>>> import numpy as np
>>> from numpy import linalg as LA
>>> np.set_printoptions(suppress=True, linewidth=200)
>>> arr = np.array([[162, -126, 135, 0],
...     [-126, 106, -103, 36],
...     [135, -103, 113, 9],
...     [0, 36, 9, 162]])
>>> # rows and columns are dependent
>>> LA.cond(arr) > 100
np.True_
>>> [round(float(x), 2) for x in LA.svd(arr, compute_uv=False)[:3]]
[374.56, 168.44, 0.0]
>>> np.argsort(-LA.norm(arr, axis=0).round(6), kind="stable")[:3]
array([0, 2, 1])
>>> Uu, sv, Vt = LA.svd(arr)
>>> np.argmax(sv[:-1] / (sv[1:] + 1e-6)) + 1
np.int64(2)
>>> out = Uu[:, :2] @ np.diag(sv[:2]) @ Vt[:2]
>>> LA.matrix_rank(arr, rtol=0.05)
np.int64(2)
>>> ev, evecs = LA.eigh(arr)
>>> x = np.array([3, 4, 2, 1])
>>> np.round(x @ arr @ x / (x @ x), 2), round(float(ev[0]), 2), np.round(ev[-1], 2)
(np.float64(34.67), -0.0, np.float64(374.56))
>>> np.abs(arr).sum(axis=1).max(), np.round(np.abs(ev).max(), 2)
(np.int64(423), np.float64(374.56))
>>> np.round(LA.eigvalsh(arr[1:, 1:]), 2) + 0
array([  0.  , 161.86, 219.14])
>>> cov = arr.T @ arr
>>> np.diag(cov)
array([60345, 39017, 41684, 27621])
>>> np.round(LA.svd(arr, compute_uv=False) ** 2, 2) + 0
array([140294.78,  28372.22,      0.  ,      0.  ])
>>> np.allclose(cov, cov.T)
True
>>> np.round(LA.eigvalsh(cov)[::-1], 2) + 0
array([140294.78,  28372.22,      0.  ,      0.  ])
>>> cov
array([[ 60345, -47673,  50103,  -3321],
       [-47673,  39017, -39243,   8721],
       [ 50103, -39243,  41684,  -1233],
       [ -3321,   8721,  -1233,  27621]])
